In [1]: import numpy as np

In [2]: np.set_printoptions(precision=1, suppress=True, linewidth=160)

In [3]: data = np.loadtxt("test0.csv", delimiter=",")

In [4]: data
Out[4]: 
array([[ -2.,  -2.,  -2.,  -2.,  -2.,  -2.,  -2.,  -2.,  -2.,  -2.],
       [ -2.,  -4.,  -4.,  -4.,  -4.,  -4.,  -4.,  -4.,  -4.,  -4.],
       [ -2.,  -4.,  -6.,  -6.,  -6.,  -6.,  -6.,  -6.,  -6.,  -6.],
       [ -2.,  -4.,  -6.,  -8.,  -8.,  -8.,  -8.,  -8.,  -8.,  -8.],
       [ -2.,  -4.,  -6.,  -8., -10., -10., -10., -10., -10., -10.],
       [ -2.,  -4.,  -6.,  -8., -10., -12., -12., -12., -12., -12.],
       [ -2.,  -4.,  -6.,  -8., -10., -12., -14., -14., -14., -14.],
       [ -2.,  -4.,  -6.,  -8., -10., -12., -14., -16., -16., -16.],
       [ -2.,  -4.,  -6.,  -8., -10., -12., -14., -16., -18., -18.],
       [ -2.,  -4.,  -6.,  -8., -10., -12., -14., -16., -18., -20.]])

In [5]: out = np.array([[-5, 5],
   ...:     [1, -2],
   ...:     [-1, -5],
   ...:     [0, 0],
   ...:     [-4, -5],
   ...:     [-5, -2],
   ...:     [2, -1],
   ...:     [4, 4],
   ...:     [-5, 0],
   ...:     [3, 1]])

In [6]: np.vstack([data, out.T]).shape
Out[6]: (12, 10)

In [7]: np.linalg.matrix_rank(np.vstack([data, out.T]))
Out[7]: np.int64(10)

In [8]: np.einsum("ik,kj->ij", data, out)
Out[8]: 
array([[20., 10.],
       [30., 30.],
       [42., 46.],
       [52., 52.],
       [62., 58.],
       [64., 54.],
       [56., 46.],
       [52., 36.],
       [56., 34.],
       [50., 32.]])

In [9]: np.einsum("ij,ij->i", data, data)
Out[9]: array([  40.,  148.,  308.,  504.,  720.,  940., 1148., 1328., 1464., 1540.])

In [10]: np.linalg.matrix_rank(data @ out)
Out[10]: np.int64(2)

In [11]: data @ out
Out[11]: 
array([[20., 10.],
       [30., 30.],
       [42., 46.],
       [52., 52.],
       [62., 58.],
       [64., 54.],
       [56., 46.],
       [52., 36.],
       [56., 34.],
       [50., 32.]])

In [12]: E = np.load("dump.npy")

In [13]: E.round(1) + 0
Out[13]: 
array([[ 3.2, -2.7, -0.9,  0.7,  1.5,  0.7, -0.9, -0.2, -0.7, -0.2,  0.9,  1.2],
       [ 1.6,  0.2, -0.7,  0.7, -3.8,  0.1, -1.2, -0.3, -1.5,  0.6,  1.4, -0.8],
       [-1.7,  2.4,  0.4, -0.2, -3.6, -0.6,  0.1,  0. , -0.3,  0.6,  0.1, -1.5],
       [ 2.1, -2.6, -0.5,  0.3,  3.2,  0.6, -0.3,  0. ,  0.1, -0.5,  0.1,  1.5],
       [ 3.4, -2.4, -1.1,  0.9,  0.1,  0.7, -1.2, -0.3, -1.1,  0. ,  1.2,  0.9],
       [-1.6, -0.2,  0.7, -0.7,  3.9, -0.1,  1.2,  0.3,  1.5, -0.6, -1.4,  0.8],
       [-3.2,  1.7,  1.1, -1. ,  1.5, -0.6,  1.4,  0.3,  1.4, -0.2, -1.5, -0.3],
       [-3.4,  2.1,  1.1, -1. ,  0.7, -0.7,  1.3,  0.3,  1.3, -0.1, -1.4, -0.6],
       [-3.3,  1.7,  1.1, -1. ,  1.5, -0.6,  1.4,  0.3,  1.4, -0.2, -1.5, -0.3],
       [-3.4,  2. ,  1.1, -1. ,  0.8, -0.6,  1.4,  0.3,  1.3, -0.1, -1.4, -0.6],
       [-2.7,  2.7,  0.7, -0.5, -2.5, -0.7,  0.6,  0.1,  0.3,  0.4, -0.5, -1.4]])

In [14]: r = np.linalg.matrix_rank(E)

In [15]: r
Out[15]: np.int64(2)

In [16]: N = np.linalg.svd(E)[2][r:].T

In [17]: [int(np.linalg.matrix_rank(E[:, :j + 1])) for j in range(12)]
Out[17]: [1, 2, 2, 2, 2, 2, 2, 2, 2, 2, 2, 2]

In [18]: np.round(N @ N.T, 1) + 0
Out[18]: 
array([[ 0.5,  0.3,  0.1, -0.1,  0. , -0.1,  0.2,  0. ,  0.2,  0. , -0.2, -0.1],
       [ 0.3,  0.7, -0.1,  0.1,  0.2,  0.1, -0.1,  0. ,  0. ,  0. ,  0.1,  0.1],
       [ 0.1, -0.1,  1. ,  0. ,  0. ,  0. , -0.1,  0. , -0.1,  0. ,  0.1,  0. ],
       [-0.1,  0.1,  0. ,  1. ,  0.1,  0. ,  0.1,  0. ,  0.1,  0. , -0.1,  0. ],
       [ 0. ,  0.2,  0. ,  0.1,  0.3,  0. , -0.1,  0. , -0.2,  0.1,  0.2, -0.2],
       [-0.1,  0.1,  0. ,  0. ,  0. ,  1. ,  0. ,  0. ,  0. ,  0. ,  0. ,  0. ],
       [ 0.2, -0.1, -0.1,  0.1, -0.1,  0. ,  0.9,  0. , -0.1,  0. ,  0.1,  0. ],
       [ 0. ,  0. ,  0. ,  0. ,  0. ,  0. ,  0. ,  1. ,  0. ,  0. ,  0. ,  0. ],
       [ 0.2,  0. , -0.1,  0.1, -0.2,  0. , -0.1,  0. ,  0.9,  0. ,  0.1,  0. ],
       [ 0. ,  0. ,  0. ,  0. ,  0.1,  0. ,  0. ,  0. ,  0. ,  1. ,  0. ,  0. ],
       [-0.2,  0.1,  0.1, -0.1,  0.2,  0. ,  0.1,  0. ,  0.1,  0. ,  0.9,  0. ],
       [-0.1,  0.1,  0. ,  0. , -0.2,  0. ,  0. ,  0. ,  0. ,  0. ,  0. ,  0.9]])

In [19]: N.shape
Out[19]: (12, 10)

In [20]: left, s, vt = np.linalg.svd(E)

In [21]: s.round(1) + 0
Out[21]: array([13.5,  9.6,  0. ,  0. ,  0. ,  0. ,  0. ,  0. ,  0. ,  0. ,  0. ])

In [22]: out = left[:, :2] @ np.diag(s[:2]) @ vt[:2]

In [23]: np.linalg.matrix_rank(E, rtol=0.05)
Out[23]: np.int64(2)

In [24]: print(out.round(1) + 0)
[[ 3.2 -2.7 -0.9  0.7  1.5  0.7 -0.9 -0.2 -0.7 -0.2  0.9  1.2]
 [ 1.6  0.2 -0.7  0.7 -3.8  0.1 -1.2 -0.3 -1.5  0.6  1.4 -0.8]
 [-1.7  2.4  0.4 -0.2 -3.6 -0.6  0.1  0.  -0.3  0.6  0.1 -1.5]
 [ 2.1 -2.6 -0.5  0.3  3.2  0.6 -0.3  0.   0.1 -0.5  0.1  1.5]
 [ 3.4 -2.4 -1.1  0.9  0.1  0.7 -1.2 -0.3 -1.1  0.   1.2  0.9]
 [-1.6 -0.2  0.7 -0.7  3.9 -0.1  1.2  0.3  1.5 -0.6 -1.4  0.8]
 [-3.2  1.7  1.1 -1.   1.5 -0.6  1.4  0.3  1.4 -0.2 -1.5 -0.3]
 [-3.4  2.1  1.1 -1.   0.7 -0.7  1.3  0.3  1.3 -0.1 -1.4 -0.6]
 [-3.3  1.7  1.1 -1.   1.5 -0.6  1.4  0.3  1.4 -0.2 -1.5 -0.3]
 [-3.4  2.   1.1 -1.   0.8 -0.6  1.4  0.3  1.3 -0.1 -1.4 -0.6]
 [-2.7  2.7  0.7 -0.5 -2.5 -0.7  0.6  0.1  0.3  0.4 -0.5 -1.4]]

In [25]: round(np.linalg.norm(E - out, 2), 1), np.round(s[2], 1)
Out[25]: (np.float64(0.0), np.float64(0.0))

In [26]: print(np.linalg.matrix_rank(out))
2

In [27]: left, s, vt = np.linalg.svd(E)

In [28]: vecs = vt[:(s > 1e-8).sum()]

In [29]: rng = np.random.default_rng(792059)

In [30]: x0 = E[0] + -2 * E[4] + rng.integers(2) * np.eye(12)[5]

In [31]: x0
Out[31]: array([-3.7,  2.1,  1.2, -1.1,  1.2,  0.3,  1.5,  0.3,  1.5, -0.2, -1.6, -0.5])

In [32]: np.linalg.matrix_rank(np.vstack([E, x0]))
Out[32]: np.int64(3)

In [33]: print(round(float(np.linalg.norm(x0 - vecs.T @ vecs @ x0)), 1))
1.0

In [34]: np.round(np.trace(np.linalg.pinv(E) @ E), 1)
Out[34]: np.float64(2.0)

In [35]: np.linalg.inv(E)
LinAlgError: Last 2 dimensions of the array must be square


In [36]: ang = np.radians(30)

In [37]: R = np.eye(12)

In [38]: R[1, 1] = R[7, 7] = np.cos(ang)

In [39]: R[1, 7], R[7, 1] = -np.sin(ang), np.sin(ang)

In [40]: print(R)
[[ 1.   0.   0.   0.   0.   0.   0.   0.   0.   0.   0.   0. ]
 [ 0.   0.9  0.   0.   0.   0.   0.  -0.5  0.   0.   0.   0. ]
 [ 0.   0.   1.   0.   0.   0.   0.   0.   0.   0.   0.   0. ]
 [ 0.   0.   0.   1.   0.   0.   0.   0.   0.   0.   0.   0. ]
 [ 0.   0.   0.   0.   1.   0.   0.   0.   0.   0.   0.   0. ]
 [ 0.   0.   0.   0.   0.   1.   0.   0.   0.   0.   0.   0. ]
 [ 0.   0.   0.   0.   0.   0.   1.   0.   0.   0.   0.   0. ]
 [ 0.   0.5  0.   0.   0.   0.   0.   0.9  0.   0.   0.   0. ]
 [ 0.   0.   0.   0.   0.   0.   0.   0.   1.   0.   0.   0. ]
 [ 0.   0.   0.   0.   0.   0.   0.   0.   0.   1.   0.   0. ]
 [ 0.   0.   0.   0.   0.   0.   0.   0.   0.   0.   1.   0. ]
 [ 0.   0.   0.   0.   0.   0.   0.   0.   0.   0.   0.   1. ]]

In [41]: out = E @ R.T

In [42]: np.round(np.linalg.det(R), 1), round(float(np.trace(R)), 1)
Out[42]: (np.float64(1.0), 11.7)

In [43]: np.abs(out - E).max(axis=0)
Out[43]: array([0. , 0.5, 0. , 0. , 0. , 0. , 0. , 1.3, 0. , 0. , 0. , 0. ])

In [44]: np.round(np.linalg.svd(E, compute_uv=False), 1) + 0, np.round(np.linalg.svd(out, compute_uv=False), 1) + 0
Out[44]: 
(array([13.5,  9.6,  0. ,  0. ,  0. ,  0. ,  0. ,  0. ,  0. ,  0. ,  0. ]),
 array([13.5,  9.6,  0. ,  0. ,  0. ,  0. ,  0. ,  0. ,  0. ,  0. ,  0. ]))

In [45]: arr = np.loadtxt("run0.csv", delimiter=",")

In [46]: arr
Out[46]: 
array([[ 4.,  4.,  4.,  4.,  4.,  4.,  4.,  4.,  4.,  4.,  4.,  4.,  4.],
       [ 4.,  8.,  8.,  8.,  8.,  8.,  8.,  8.,  8.,  8.,  8.,  8.,  8.],
       [ 4.,  8., 12., 12., 12., 12., 12., 12., 12., 12., 12., 12., 12.],
       [ 4.,  8., 12., 16., 16., 16., 16., 16., 16., 16., 16., 16., 16.],
       [ 4.,  8., 12., 16., 20., 20., 20., 20., 20., 20., 20., 20., 20.],
       [ 4.,  8., 12., 16., 20., 24., 24., 24., 24., 24., 24., 24., 24.],
       [ 4.,  8., 12., 16., 20., 24., 28., 28., 28., 28., 28., 28., 28.],
       [ 4.,  8., 12., 16., 20., 24., 28., 32., 32., 32., 32., 32., 32.],
       [ 4.,  8., 12., 16., 20., 24., 28., 32., 36., 36., 36., 36., 36.],
       [ 4.,  8., 12., 16., 20., 24., 28., 32., 36., 40., 40., 40., 40.],
       [ 4.,  8., 12., 16., 20., 24., 28., 32., 36., 40., 44., 44., 44.],
       [ 4.,  8., 12., 16., 20., 24., 28., 32., 36., 40., 44., 48., 48.],
       [ 4.,  8., 12., 16., 20., 24., 28., 32., 36., 40., 44., 48., 52.]])

In [47]: [round(float(x), 1) for x in np.linalg.svd(E, compute_uv=False)[:3]]
Out[47]: [13.5, 9.6, 0.0]

In [48]: np.linalg.matrix_rank(E, rtol=0.1)
Out[48]: np.int64(2)
